$ ipython --no-banner

In [1]: import numpy as np

In [2]: import numpy.linalg as la

In [3]: np.set_printoptions(suppress=True, linewidth=160)

In [4]: rnd = lambda a: np.round(a, 2) + 0

In [5]: J = np.loadtxt("data.csv", delimiter=",")

In [6]: J
Out[6]: 
array([[ 7.44, 14.75, -9.42],
       [ 0.44, -4.14,  6.09]])

In [7]: f, v = J[0], J[1]

In [8]: rnd(f @ f)
Out[8]: np.float64(361.65)

In [9]: p = (f @ v) / (f @ f) * f

In [10]: rnd(la.norm(f + v) ** 2 + la.norm(f - v) ** 2)
Out[10]: np.float64(832.15)

In [11]: t = np.radians(120)

In [12]: r_ = np.eye(3)

In [13]: r_[0, 0] = r_[1, 1] = np.cos(t)

In [14]: r_[0, 1], r_[1, 0] = -np.sin(t), np.sin(t)

In [15]: rnd(r_)
Out[15]: 
array([[-0.5 , -0.87,  0.  ],
       [ 0.87, -0.5 ,  0.  ],
       [ 0.  ,  0.  ,  1.  ]])

In [16]: B = J @ r_.T

In [17]: rnd(la.svd(J, compute_uv=False)), rnd(la.svd(B, compute_uv=False))
Out[17]: (array([20.  ,  4.01]), array([20.  ,  4.01]))

In [18]: rnd(np.abs(B - J).max(axis=0))
Out[18]: array([23.93, 15.68,  0.  ])

In [19]: rng = np.random.default_rng(92)

In [20]: t = rng.uniform(0, 2 * np.pi, 17)

In [21]: Q, _ = la.qr(np.array([[0.1, -0.1], [0.3, -1.1], [0.2, -0.9]]))

In [22]: F = 10 * np.c_[np.cos(t), np.sin(t)] @ Q.T

In [23]: rnd(F)
Out[23]: 
array([[-2.97,  6.19,  7.27],
       [ 1.59, -6.92, -7.05],
       [ 8.56,  5.09, -0.89],
       [ 8.82,  4.41, -1.65],
       [-0.55, -7.68, -6.38],
       [-8.42, -5.37,  0.57],
       [-0.72, -7.73, -6.31],
       [-2.52, -8.01, -5.43],
       [-4.81,  4.89,  7.28],
       [-0.31, -7.62, -6.47],
       [ 5.5 , -4.27, -7.18],
       [ 7.43, -1.99, -6.39],
       [ 2.86,  8.03,  5.23],
       [ 6.3 ,  7.36,  2.5 ],
       [ 4.73,  7.88,  3.94],
       [-6.78,  2.88,  6.76],
       [ 8.91,  4.07, -2.01]])

In [24]: [round(float(x), 2) for x in la.svd(F, compute_uv=False)[:3]]
Out[24]: [32.22, 25.73, 0.0]

In [25]: np.argsort(-la.norm(F, axis=0).round(6), kind="stable")[:3]
Out[25]: array([1, 0, 2])

In [26]: rnd(la.norm(F, 2) / la.norm(F))
Out[26]: np.float64(0.78)

In [27]: def softmax(z):
    ...:     e = np.exp(z - z.max(axis=-1, keepdims=True))
    ...:     return e / e.sum(axis=-1, keepdims=True)
    ...: 

In [28]: rnd(softmax(F).sum(axis=1))
Out[28]: array([1., 1., 1., 1., 1., 1., 1., 1., 1., 1., 1., 1., 1., 1., 1., 1., 1.])

In [29]: rnd(softmax(F[9] + 4))
Out[29]: array([1., 0., 0.])

In [30]: S = F @ F.T / np.sqrt(3)

In [31]: softmax(S).round(6).argmax(axis=1)
Out[31]: array([ 0,  1,  2,  3,  4,  5,  6,  7,  8,  9, 10, 11, 12, 13, 14, 15, 16])

In [32]: rnd(softmax(S)[9] @ F)
Out[32]: array([-0.45, -7.63, -6.39])

In [33]: lab = rng.integers(0, 3, 4)

In [34]: A = np.array([[1, 1, 1, 1], [2, 2, 2, 0], [0, 0, 1, 1], [2, 2, 0, 0]]) * (lab[:, None] == lab)

In [35]: A
Out[35]: 
array([[1, 0, 0, 0],
       [0, 2, 2, 0],
       [0, 0, 1, 0],
       [0, 0, 0, 0]])

In [36]: U, sig, VT = la.svd(A)

In [37]: rnd(sig)
Out[37]: array([2.92, 1.  , 0.68, 0.  ])

In [38]: np.argmax(sig[:-1] / (sig[1:] + 1e-6)) + 1
Out[38]: np.int64(3)

In [39]: B = U[:, :3] @ np.diag(sig[:3]) @ VT[:3]

In [40]: rnd(np.abs(A - B).max())
Out[40]: np.float64(0.0)

In [41]: arr = np.load("case11.npy")

In [42]: arr
Out[42]: 
array([[1.  , 0.2 , 0.04, 0.01],
       [0.2 , 1.  , 0.2 , 0.04],
       [0.04, 0.2 , 1.  , 0.2 ],
       [0.01, 0.04, 0.2 , 1.  ]])

In [43]: rnd(la.det(2 * arr)), rnd(la.det(arr))
Out[43]: (np.float64(14.16), np.float64(0.88))

In [44]: rnd(la.eigvals(arr).sum().real)
Out[44]: np.float64(4.0)

In [45]: rnd(la.eigvals(arr))
Out[45]: array([1.36, 1.08, 0.71, 0.85])

In [46]: rnd(np.poly(arr))
Out[46]: array([ 1.  , -4.  ,  5.88, -3.76,  0.88])

In [47]: rnd(np.sort(np.abs(la.eigvals(arr))))
Out[47]: array([0.71, 0.85, 1.08, 1.36])

In [48]: np.allclose(arr @ arr.T, arr.T @ arr)
Out[48]: True

In [49]: (arr + arr.T) / 2
Out[49]: 
array([[1.  , 0.2 , 0.04, 0.01],
       [0.2 , 1.  , 0.2 , 0.04],
       [0.04, 0.2 , 1.  , 0.2 ],
       [0.01, 0.04, 0.2 , 1.  ]])

In [50]: rnd(arr @ arr)
Out[50]: 
array([[1.04, 0.41, 0.12, 0.04],
       [0.41, 1.08, 0.42, 0.12],
       [0.12, 0.42, 1.08, 0.41],
       [0.04, 0.12, 0.41, 1.04]])

In [51]: (arr - arr.T) / 2
Out[51]: 
array([[0., 0., 0., 0.],
       [0., 0., 0., 0.],
       [0., 0., 0., 0.],
       [0., 0., 0., 0.]])

In [52]: Z = np.array([[3, 0, 2], [0, 3, 1], [4, 2, 0]])

In [53]: data = (rng.random((13, 3)) < 0.25) @ Z

In [54]: data
Out[54]: 
array([[0, 0, 0],
       [0, 0, 0],
       [3, 0, 2],
       [0, 0, 0],
       [4, 2, 0],
       [3, 3, 3],
       [4, 2, 0],
       [4, 2, 0],
       [4, 5, 1],
       [0, 3, 1],
       [4, 2, 0],
       [0, 0, 0],
       [0, 0, 0]])

In [55]: B = data + rng.integers(-2, 3, (13, 1)) @ rng.integers(-2, 3, (1, 3))

In [56]: B
Out[56]: 
array([[ 1,  2,  2],
       [ 0,  0,  0],
       [ 5,  4,  6],
       [ 1,  2,  2],
       [ 3,  0, -2],
       [ 4,  5,  5],
       [ 4,  2,  0],
       [ 5,  4,  2],
       [ 3,  3, -1],
       [ 0,  3,  1],
       [ 6,  6,  4],
       [ 0,  0,  0],
       [-2, -4, -4]])

In [57]: np.abs(B - data).sum(axis=1)
Out[57]: array([ 5,  0, 10,  5,  5,  5,  0,  5,  5,  0, 10,  0, 10])

In [58]: rnd(la.svd(B - data, compute_uv=False))
Out[58]: array([12.73,  0.  ,  0.  ])

In [59]: B - data
Out[59]: 
array([[ 1,  2,  2],
       [ 0,  0,  0],
       [ 2,  4,  4],
       [ 1,  2,  2],
       [-1, -2, -2],
       [ 1,  2,  2],
       [ 0,  0,  0],
       [ 1,  2,  2],
       [-1, -2, -2],
       [ 0,  0,  0],
       [ 2,  4,  4],
       [ 0,  0,  0],
       [-2, -4, -4]])

In [60]: la.matrix_rank(B - data, tol=1e-8)
Out[60]: np.int64(1)

In [61]: A @ A
Out[61]: 
array([[1, 0, 0, 0],
       [0, 4, 6, 0],
       [0, 0, 1, 0],
       [0, 0, 0, 0]])

In [62]: np.prod(np.diag(A)), rnd(la.det(A))
Out[62]: (np.int64(0), np.float64(0.0))

In [63]: X = np.load("m.npy")

In [64]: X
Out[64]: 
array([[ 4,  0,  0,  0],
       [ 0,  0, -4,  4]])

In [65]: t = np.radians(36)

In [66]: r_ = np.eye(4)

In [67]: r_[3, 3] = r_[0, 0] = np.cos(t)

In [68]: r_[3, 0], r_[0, 3] = -np.sin(t), np.sin(t)

In [69]: rnd(r_)
Out[69]: 
array([[ 0.81,  0.  ,  0.  ,  0.59],
       [ 0.  ,  1.  ,  0.  ,  0.  ],
       [ 0.  ,  0.  ,  1.  ,  0.  ],
       [-0.59,  0.  ,  0.  ,  0.81]])

In [70]: B = X @ r_.T

In [71]: rnd(la.svd(X, compute_uv=False)), rnd(la.svd(B, compute_uv=False))
Out[71]: (array([5.66, 4.  ]), array([5.66, 4.  ]))

In [72]: np.allclose(la.norm(X, axis=1), la.norm(B, axis=1))
Out[72]: True

In [73]: rnd(np.abs(B - X).max(axis=0))
Out[73]: array([2.35, 0.  , 0.  , 2.35])

In [74]: rnd(B)
Out[74]: 
array([[ 3.24,  0.  ,  0.  , -2.35],
       [ 2.35,  0.  , -4.  ,  3.24]])

In [75]: rnd(la.det(r_)), rnd(np.trace(r_))
Out[75]: (np.float64(1.0), np.float64(3.62))

In [76]: f = np.array([2, -1, 0])

In [77]: np.convolve(X[0], f)
Out[77]: array([ 8, -4,  0,  0,  0,  0])

In [78]: np.array([np.convolve(row, f, "same") for row in X])
Out[78]: 
array([[-4,  0,  0,  0],
       [ 0, -8, 12, -4]])

In [79]: np.cross(X[0, :3], X[1, :3])
Out[79]: array([ 0, 16,  0])

In [80]: np.correlate(X[0], X[1], "full")
Out[80]: array([ 16, -16,   0,   0,   0,   0,   0])

In [81]: K = np.load("run0.npy")

In [82]: K
Out[82]: 
array([[1., 0., 0.],
       [0., 1., 9.],
       [0., 1., 8.]])

In [83]: B = np.array([[0, 0], [-2, 1], [0, -2]])

In [84]: B.T @ K.T
Out[84]: 
array([[  0.,  -2.,  -2.],
       [  0., -17., -15.]])

In [85]: np.vstack([K, B.T]).shape
Out[85]: (5, 3)

In [86]: np.einsum("ik,kj->ji", K, B)
Out[86]: 
array([[  0.,  -2.,  -2.],
       [  0., -17., -15.]])

In [87]: la.matrix_rank(K @ B)
Out[87]: np.int64(2)

In [88]: np.einsum("ik,kj->ij", K, B)
Out[88]: 
array([[  0.,   0.],
       [ -2., -17.],
       [ -2., -15.]])

In [89]: P = np.triu(np.array([[2, 2, 2], [1, 3, 2], [2, 2, 0]]), 1) + np.eye(3)

In [90]: B = P @ K @ la.inv(P)

In [91]: la.matrix_rank(B)
Out[91]: np.int64(3)

In [92]: np.argsort(-la.norm(K, axis=0).round(6), kind="stable")[:3]
Out[92]: array([2, 1, 0])

In [93]: rnd(la.norm(K, 2) / la.norm(K))
Out[93]: np.float64(1.0)

In [94]: rnd(np.abs(la.svd(K)[2][-1]))
Out[94]: array([0.  , 0.99, 0.12])

In [95]: la.matrix_rank(K, rtol=0.1)
Out[95]: np.int64(1)

In [96]: la.cond(K) > 100
Out[96]: np.True_

In [97]: round(np.log10(la.cond(K)))
Out[97]: 2

In [98]: (la.matrix_power((K != 0) + (K.T != 0) + np.eye(3), 3) > 0).astype(int)
Out[98]: 
array([[1, 0, 0],
       [0, 1, 1],
       [0, 1, 1]])

In [99]: np.flatnonzero(la.matrix_power((K != 0) + (K.T != 0) + np.eye(3), 3)[2])
Out[99]: array([1, 2])

In [100]: rnd(la.det(K.T))
Out[100]: np.float64(-1.0)

In [101]: np.kron(np.eye(2, dtype=int), K)
Out[101]: 
array([[1., 0., 0., 0., 0., 0.],
       [0., 1., 9., 0., 0., 0.],
       [0., 1., 8., 0., 0., 0.],
       [0., 0., 0., 1., 0., 0.],
       [0., 0., 0., 0., 1., 9.],
       [0., 0., 0., 0., 1., 8.]])

In [102]: rnd(la.det(K[::-1]))
Out[102]: np.float64(1.0)

In [103]: rnd(la.eigvals(K).sum().real)
Out[103]: np.float64(10.0)

In [104]: rnd(np.poly(K))
Out[104]: array([  1., -10.,   8.,   1.])

In [105]: np.einsum("ij,ji->", K, K)
Out[105]: np.float64(84.0)

In [106]: M = np.triu(rng.random((4, 4)) < 0.6, 1).astype(int)

In [107]: M = M + M.T

In [108]: M
Out[108]: 
array([[0, 1, 1, 1],
       [1, 0, 1, 0],
       [1, 1, 0, 0],
       [1, 0, 0, 0]])

In [109]: lab = rng.permutation(4)

In [110]: B = M[:, lab] * rng.choice([-1, 1], 4)

In [111]: B
Out[111]: 
array([[ 1,  1,  1,  0],
       [ 0,  1,  0, -1],
       [ 0,  0,  1, -1],
       [ 0,  0,  0, -1]])

In [112]: U, _, VT = la.svd(M.T @ B)

In [113]: rnd(la.lstsq(M, B)[0])
Out[113]: 
array([[ 0.,  0.,  0., -1.],
       [ 0.,  0.,  1.,  0.],
       [ 0.,  1.,  0.,  0.],
       [ 1.,  0.,  0.,  0.]])

In [114]: rnd(U @ VT)
Out[114]: 
array([[ 0.,  0.,  0., -1.],
       [ 0.,  0.,  1.,  0.],
       [ 0.,  1.,  0.,  0.],
       [ 1.,  0.,  0.,  0.]])
